$ python -q
>>> import numpy as np
>>> np.set_printoptions(suppress=True, linewidth=200)
>>> def rnd(a):
...     return np.round(a, 3) + 0
... 
>>> W0 = np.loadtxt("w.csv", delimiter=",")
>>> rnd(W0)
array([[ 0.862, -0.345],
       [-0.345,  0.138]])
>>> # null space of dimension 1
>>> B = W0 / np.sqrt((W0 ** 2).mean(axis=1, keepdims=True))
>>> rnd(W0 - W0.mean(axis=1, keepdims=True))
array([[ 0.603, -0.603],
       [-0.241,  0.241]])
>>> np.linalg.matrix_rank(W0 - W0.mean(axis=1, keepdims=True))
np.int64(1)
>>> np.linalg.matrix_rank(B) == np.linalg.matrix_rank(W0)
np.True_
>>> print(rnd(B[0]))
[ 1.313 -0.525]
>>> np.trace(W0)
np.float64(1.0)
>>> (W0 - W0.T) / 2
array([[0., 0.],
       [0., 0.]])
>>> rnd(np.linalg.det(W0))
np.float64(0.0)
>>> rnd(W0 @ W0)
array([[ 0.862, -0.345],
       [-0.345,  0.138]])
>>> rnd(np.linalg.matrix_power(W0, 2))
array([[ 0.862, -0.345],
       [-0.345,  0.138]])
>>> rnd(np.abs(np.linalg.eigvals(W0)).max())
np.float64(1.0)
>>> np.allclose(W0 @ W0.T, W0.T @ W0)
True
>>> rnd((W0 + W0.T) / 2)
array([[ 0.862, -0.345],
       [-0.345,  0.138]])
>>> rnd(np.sort(np.abs(np.linalg.eigvals(W0))))
array([0., 1.])
>>> rnd(np.linalg.norm(W0, 2) / np.linalg.norm(W0))
np.float64(1.0)
>>> K = np.loadtxt("out19.csv", delimiter=",")
>>> K
array([[9., 5., 6.],
       [6., 9., 5.],
       [5., 6., 9.]])
>>> P = np.triu(np.array([[0, 2, 2], [2, 2, 3], [2, 2, 2]]), 1) + np.eye(3)
>>> B = P @ K @ np.linalg.inv(P)
>>> P @ K - K @ P
array([[ 22.,  12.,  -5.],
       [ 15.,   6., -12.],
       [  0., -10., -28.]])
>>> rnd(np.linalg.det(B))
np.float64(260.0)
>>> B
array([[ 31., -27.,  53.],
       [ 21., -15.,  35.],
       [  5.,  -4.,  11.]])
>>> m1 = np.load("dump.npy")
>>> rnd(m1)
array([[ 0.499, -0.461,  0.194],
       [-0.461,  0.576,  0.178],
       [ 0.194,  0.178,  0.925]])
>>> # symmetric
>>> rnd(np.linalg.norm(m1, "nuc"))
np.float64(2.0)
>>> rnd(np.linalg.norm(m1, 2))
np.float64(1.0)
>>> vals, evecs = np.linalg.eigh(m1)
>>> vec = np.array([-7, -7, -1])
>>> rnd(evecs * np.maximum(vals, 0) @ evecs.T)
array([[ 0.499, -0.461,  0.194],
       [-0.461,  0.576,  0.178],
       [ 0.194,  0.178,  0.925]])
>>> print(rnd(vec @ m1 @ vec))
13.659
>>> rnd(np.linalg.eigvalsh(m1[1:, 1:]))
array([0.501, 1.   ])
>>> vec = np.array([2, -2, 2])
>>> print(rnd(m1 @ vec))
[ 2.307 -1.718  1.881]
>>> B = np.array([[2, 0, 0], [1, -1, 1]])
>>> basis = np.kron(B, m1)
>>> np.linalg.matrix_rank(basis)
np.int64(4)
>>> rnd(np.linalg.norm(basis, 2)), rnd(np.linalg.norm(B, 2) * np.linalg.norm(m1, 2))
(np.float64(2.358), np.float64(2.358))
>>> basis.shape
(6, 9)
>>> rnd(basis)
array([[ 0.998, -0.922,  0.388,  0.   ,  0.   ,  0.   ,  0.   ,  0.   ,  0.   ],
       [-0.922,  1.153,  0.357,  0.   ,  0.   ,  0.   ,  0.   ,  0.   ,  0.   ],
       [ 0.388,  0.357,  1.85 ,  0.   ,  0.   ,  0.   ,  0.   ,  0.   ,  0.   ],
       [ 0.499, -0.461,  0.194, -0.499,  0.461, -0.194,  0.499, -0.461,  0.194],
       [-0.461,  0.576,  0.178,  0.461, -0.576, -0.178, -0.461,  0.576,  0.178],
       [ 0.194,  0.178,  0.925, -0.194, -0.178, -0.925,  0.194,  0.178,  0.925]])
>>> U, s, vt = np.linalg.svd(m1)
>>> np.argmax(s[:-1] / (s[1:] + 1e-6)) + 1
np.int64(2)
>>> B = U[:, :2] @ np.diag(s[:2]) @ vt[:2]
>>> rnd(np.abs(m1 - B).max())
np.float64(0.0)
>>> np.linalg.matrix_rank(m1, rtol=0.05)
np.int64(2)
>>> np.linalg.matrix_rank(B)
np.int64(2)
>>> X = np.array([[-0.6, -0.1, -0.9],
...     [0.4, 0.6, -0.2],
...     [-1.0, -1.5, -0.1],
...     [0.2, -0.4, 0.8],
...     [-0.4, -1.7, 0.8],
...     [0.5, -0.3, 0.8]])
>>> X
array([[-0.6, -0.1, -0.9],
       [ 0.4,  0.6, -0.2],
       [-1. , -1.5, -0.1],
       [ 0.2, -0.4,  0.8],
       [-0.4, -1.7,  0.8],
       [ 0.5, -0.3,  0.8]])
>>> vec = np.array([4, 1, 6])
>>> target = X @ vec
>>> rnd(np.linalg.lstsq(X, target)[0])
array([4., 1., 6.])
>>> rnd(np.linalg.solve(X.T @ X, X.T @ target))
array([4., 1., 6.])
>>> rng = np.random.default_rng(1197)
>>> target = target + 0.3 * rng.normal(size=6)
>>> rnd(target)
array([-8.053,  0.904, -5.96 ,  4.799,  1.383,  6.493])
>>> beta, *_ = np.linalg.lstsq(X, target)
>>> [round(float(np.linalg.norm(np.linalg.solve(X.T @ X + lam * np.eye(3), X.T @ target))), 2) for lam in (0, 1, 10, 100)]
[7.19, 5.49, 1.77, 0.23]
>>> print(rnd(np.linalg.norm(target - X @ beta)))
0.444
>>> beta.round()
array([4., 1., 6.])
>>> vec = np.array([-2, -2, 3])
>>> h = np.maximum(X @ vec, 0)
>>> rnd(np.tanh(X @ vec))
array([-0.862, -0.989,  1.   ,  0.993,  1.   ,  0.964])
>>> rnd(X.T @ h)
array([ -5.78, -19.99,   8.65])
>>> X * (h > 1e-9)[:, None]
array([[-0. , -0. , -0. ],
       [ 0. ,  0. , -0. ],
       [-1. , -1.5, -0.1],
       [ 0.2, -0.4,  0.8],
       [-0.4, -1.7,  0.8],
       [ 0.5, -0.3,  0.8]])
>>> np.maximum(X @ vec, 0) - np.maximum(-X @ vec, 0)
array([-1.3, -2.6,  4.7,  2.8,  6.6,  2. ])
>>> t3 = np.stack([X, 2 * X, X[::-1]])
>>> rnd(np.linalg.norm(t3, axis=(1, 2)))
array([3.242, 6.484, 3.242])
>>> rnd(np.einsum("bij,cij->bc", t3, t3))
array([[10.51, 21.02, -4.02],
       [21.02, 42.04, -8.04],
       [-4.02, -8.04, 10.51]])
>>> print(np.linalg.matrix_rank(t3.reshape(3, -1)))
2
>>> print(np.linalg.matrix_rank(t3))
[3 3 3]
>>> def softmax(z):
...     e = np.exp(z - z.max(axis=-1, keepdims=True))
...     return e / e.sum(axis=-1, keepdims=True)
... 
>>> rnd(softmax(X[4]))
array([0.218, 0.059, 0.723])
>>> rnd(softmax(10 * X[4]))
array([0., 0., 1.])
>>> scores = X @ X.T / np.sqrt(3)
>>> print(rnd(softmax(scores)[4] @ X))
[-0.408 -1.245  0.448]
>>> softmax(scores).round(6).argmax(axis=1)
array([0, 1, 2, 4, 4, 5])
>>> print(np.abs(X).max())
1.7
>>> rnd(X.sum(axis=0))
array([-0.9, -3.4,  1.2])
>>> rnd(X - X[0])
array([[ 0. ,  0. ,  0. ],
       [ 1. ,  0.7,  0.7],
       [-0.4, -1.4,  0.8],
       [ 0.8, -0.3,  1.7],
       [ 0.2, -1.6,  1.7],
       [ 1.1, -0.2,  1.7]])
>>> rnd(np.diff(X, axis=0))
array([[ 1. ,  0.7,  0.7],
       [-1.4, -2.1,  0.1],
       [ 1.2,  1.1,  0.9],
       [-0.6, -1.3,  0. ],
       [ 0.9,  1.4,  0. ]])
>>> X[:, 3]
Traceback (most recent call last):
  File "<python-input-86>", line 1, in <module>
    X[:, 3]
    ~^^^^^^
IndexError: index 3 is out of bounds for axis 1 with size 3
>>> theta = np.deg2rad(45)
>>> M = np.eye(4)
>>> M[np.ix_([0, 1], [0, 1])] = [[np.cos(theta), -np.sin(theta)], [np.sin(theta), np.cos(theta)]]
>>> rnd(M)
array([[ 0.707, -0.707,  0.   ,  0.   ],
       [ 0.707,  0.707,  0.   ,  0.   ],
       [ 0.   ,  0.   ,  1.   ,  0.   ],
       [ 0.   ,  0.   ,  0.   ,  1.   ]])
>>> # 3 groups of indices that never mix
>>> P = np.triu(np.array([[0, 2, -1, -1], [-2, -2, 0, 1], [1, 1, 0, 0], [0, 2, 2, 2]]), 1) + np.eye(4)
>>> B = P @ M @ np.linalg.inv(P)
>>> np.linalg.matrix_rank(B)
np.int64(4)
>>> rnd(np.poly(B))
array([ 1.   , -3.414,  4.828, -3.414,  1.   ])
>>> rnd(np.trace(B)), rnd(np.trace(M))
(np.float64(3.414), np.float64(3.414))
>>> rnd(B)
array([[ 2.121, -3.536,  1.121,  4.657],
       [ 0.707, -0.707,  0.707,  2.414],
       [ 0.   ,  0.   ,  1.   ,  0.   ],
       [ 0.   ,  0.   ,  0.   ,  1.   ]])
>>> print(rnd(np.linalg.det(B)))
1.0
>>> print(rnd(P @ M - M @ P))
[[ 1.414  0.    -0.293  0.414]
 [ 0.    -1.414  0.707  1.   ]
 [ 0.     0.     0.     0.   ]
 [ 0.     0.     0.     0.   ]]
>>> rnd(np.einsum("ii->", M))
np.float64(3.414)
>>> print(rnd(np.linalg.det(M[::-1])))
1.0
>>> print(rnd(np.linalg.eigvals(M)))
[0.707+0.707j 0.707-0.707j 1.   +0.j    1.   +0.j   ]
>>> rnd(np.linalg.eigvals(M).sum().real)
np.float64(3.414)
>>> print(rnd(softmax(M[0] + -1)))
[0.449 0.109 0.221 0.221]
>>> rnd(softmax(10 * M[0]))
array([0.998, 0.   , 0.001, 0.001])
>>> scores = M @ M.T / np.sqrt(4)
>>> print(rnd(softmax(scores + np.triu(np.full(scores.shape, -np.inf), 1))))
[[1.    0.    0.    0.   ]
 [0.378 0.622 0.    0.   ]
 [0.274 0.274 0.452 0.   ]
 [0.215 0.215 0.215 0.355]]
>>> rnd(softmax(scores)[0] @ M)
array([ 0.403, -0.099,  0.215,  0.215])
>>> softmax(scores).round(6).argmax(axis=1)
array([0, 1, 2, 3])
>>> print(rnd(softmax(scores)))
[[0.355 0.215 0.215 0.215]
 [0.215 0.355 0.215 0.215]
 [0.215 0.215 0.355 0.215]
 [0.215 0.215 0.215 0.355]]
>>> (M != 0).astype(int)
array([[1, 1, 0, 0],
       [1, 1, 0, 0],
       [0, 0, 1, 0],
       [0, 0, 0, 1]])
>>> rnd(np.sort(np.linalg.eigvals(M).real))
array([0.707, 0.707, 1.   , 1.   ])
>>> rnd(M @ M)
array([[ 0., -1.,  0.,  0.],
       [ 1.,  0.,  0.,  0.],
       [ 0.,  0.,  1.,  0.],
       [ 0.,  0.,  0.,  1.]])
>>> rnd(np.linalg.det(M))
np.float64(1.0)
>>> rnd(np.linalg.det(M))
np.float64(1.0)
>>> rnd(M @ M)
array([[ 0., -1.,  0.,  0.],
       [ 1.,  0.,  0.,  0.],
       [ 0.,  0.,  1.,  0.],
       [ 0.,  0.,  0.,  1.]])
>>> rnd((M + M.T) / 2)
array([[0.707, 0.   , 0.   , 0.   ],
       [0.   , 0.707, 0.   , 0.   ],
       [0.   , 0.   , 1.   , 0.   ],
       [0.   , 0.   , 0.   , 1.   ]])
>>> np.allclose(M, M.T)
False
>>> np.allclose(M @ M.T, M.T @ M)
True
>>> rnd((M - M.T) / 2)
array([[ 0.   , -0.707,  0.   ,  0.   ],
       [ 0.707,  0.   ,  0.   ,  0.   ],
       [ 0.   ,  0.   ,  0.   ,  0.   ],
       [ 0.   ,  0.   ,  0.   ,  0.   ]])
>>> feats = np.loadtxt("a.csv", delimiter=",")
>>> feats
array([[ -9.901,   6.02 ,   3.654, -21.709,   5.107],
       [ 15.674,   3.963,   4.241,   1.462,  -8.716],
       [  9.965, -27.502,  27.14 ,   1.685, -27.996],
       [-26.313,  -0.381,  -2.271,  31.736,  13.07 ],
       [ 24.603, -14.153, -26.647,   3.079,  14.715],
       [-17.677,  -0.539,   8.257,  11.01 , -18.879],
       [  6.025,  12.105,  11.397,  -7.275,  24.893],
       [ 18.429,  -0.793, -13.66 , -52.984, -17.991],
       [  1.912,  14.776, -17.362,  17.856,  47.544],
       [-22.939, -10.472,   5.381,  14.887,  25.257],
       [ -1.212,  13.238,   7.353,  -7.792,   8.222],
       [ 14.816,   6.848,   0.968, -23.646,  18.2  ],
       [  5.068,  33.632,  -9.211,  12.734,  26.015],
       [-18.648,  -9.872, -13.584,  16.567, -15.387],
       [ 15.186, -21.201,   3.586, -21.359,   2.118],
       [  3.238,  23.224,   7.413,  21.936,  -5.149],
       [ 23.523,   4.521,  -3.863,  -2.663,  -3.243],
       [-14.726,   3.697,  -6.908,  30.68 ,   2.793],
       [  9.494,  -5.28 ,   5.086, -13.995, -12.816],
       [  9.451,  16.668, -28.7  ,  20.029,  11.01 ],
       [-29.551,  18.116,  32.406,  20.666, -29.003],
       [ 11.934,  18.566,  13.398,  11.82 ,  -7.495],
       [ 43.035,  -2.505, -10.066,   6.839,  21.29 ],
       [ 10.765,  -2.051,  15.319, -15.628, -11.681],
       [ -6.669,  -0.627,  11.958, -19.856,   7.805],
       [-13.69 ,  11.991,  55.414, -18.004, -30.93 ]])
>>> f, g = feats[8], feats[13]
>>> print(rnd(f @ f))
3102.694
>>> p = (f @ g) / (f @ f) * f
>>> rnd(g - p)
array([-18.413,  -8.056, -15.718,  18.762,  -9.542])
>>> np.linalg.matrix_rank(np.outer(f, g))
np.int64(1)
>>> gram = feats.T @ feats
>>> rnd(np.linalg.eigvalsh(gram)[::-1])
array([15681.383, 12873.224,  5573.962,  4251.988,  2705.412])
>>> (feats @ feats.T).shape
(26, 26)
>>> gram = np.cov(feats, rowvar=False)
>>> rnd(np.median(feats, axis=0))
array([5.546, 3.83 , 3.948, 2.382, 2.456])
>>> np.argsort(-feats.std(axis=0).round(6), kind="stable")
array([3, 4, 2, 0, 1])
>>> np.abs(np.diag(np.linalg.qr(W0)[1])) > 1e-9
array([ True, False])
>>> rnd(np.trace(np.linalg.pinv(W0) @ W0))
np.float64(1.0)
>>> np.allclose(W0[:-1].T @ np.linalg.lstsq(W0[:-1].T, W0[-1])[0], W0[-1])
True
>>> np.unique(W0.round(6), axis=0).shape
(2, 2)
>>> A = np.array([[0, 6, 2, 4, 1, 0],
...     [4, 5, 3, 9, 6, 7],
...     [5, 2, 4, 9, 1, 8],
...     [3, 0, 0, 8, 9, 4],
...     [5, 8, 7, 6, 8, 6]])
>>> A[:, 5] = 2 * A[:, 4]
>>> A
array([[ 0,  6,  2,  4,  1,  2],
       [ 4,  5,  3,  9,  6, 12],
       [ 5,  2,  4,  9,  1,  2],
       [ 3,  0,  0,  8,  9, 18],
       [ 5,  8,  7,  6,  8, 16]])
>>> rnd(np.linalg.svd(A, compute_uv=False))
array([35.95 , 10.681,  7.364,  3.751,  0.43 ])
>>> np.diff(A, axis=0)
array([[  4,  -1,   1,   5,   5,  10],
       [  1,  -3,   1,   0,  -5, -10],
       [ -2,  -2,  -4,  -1,   8,  16],
       [  2,   8,   7,  -2,  -1,  -2]])
>>> A - A[0]
array([[ 0,  0,  0,  0,  0,  0],
       [ 4, -1,  1,  5,  5, 10],
       [ 5, -4,  2,  5,  0,  0],
       [ 3, -6, -2,  4,  8, 16],
       [ 5,  2,  5,  2,  7, 14]])
>>> np.linalg.rank(A)
Traceback (most recent call last):
  File "<python-input-144>", line 1, in <module>
    np.linalg.rank(A)
    ^^^^^^^^^^^^^^
AttributeError: module 'numpy.linalg' has no attribute 'rank'
>>> B = np.array([[2, 0], [-1, -1], [1, 1], [0, 0], [-2, -1], [-2, 1]])
>>> B.T @ A.T
array([[-10, -30,   6, -48, -39],
       [ -3,   4,   3,   9,   7]])
>>> np.linalg.matrix_rank(np.vstack([A, B.T]))
np.int64(6)
>>> B = np.array([[0], [3], [0], [1]])
>>> basis = np.array([[-3, -8, -2, 4, -9]])
>>> F = B @ basis
>>> F
array([[  0,   0,   0,   0,   0],
       [ -9, -24,  -6,  12, -27],
       [  0,   0,   0,   0,   0],
       [ -3,  -8,  -2,   4,  -9]])
>>> # looks like rank 1
>>> rnd(softmax(10 * A[4]))
array([0., 0., 0., 0., 0., 1.])
>>> rnd(softmax(A[4]))
array([0.   , 0.   , 0.   , 0.   , 0.   , 0.999])
>>> scores = A @ A.T / np.sqrt(6)
>>> print(softmax(scores).round(6).argmax(axis=1))
[4 4 4 3 4]
>>> rnd(softmax(scores))
array([[0.   , 0.   , 0.   , 0.   , 1.   ],
       [0.   , 0.   , 0.   , 0.   , 1.   ],
       [0.   , 0.017, 0.   , 0.   , 0.983],
       [0.   , 0.   , 0.   , 1.   , 0.   ],
       [0.   , 0.   , 0.   , 0.   , 1.   ]])
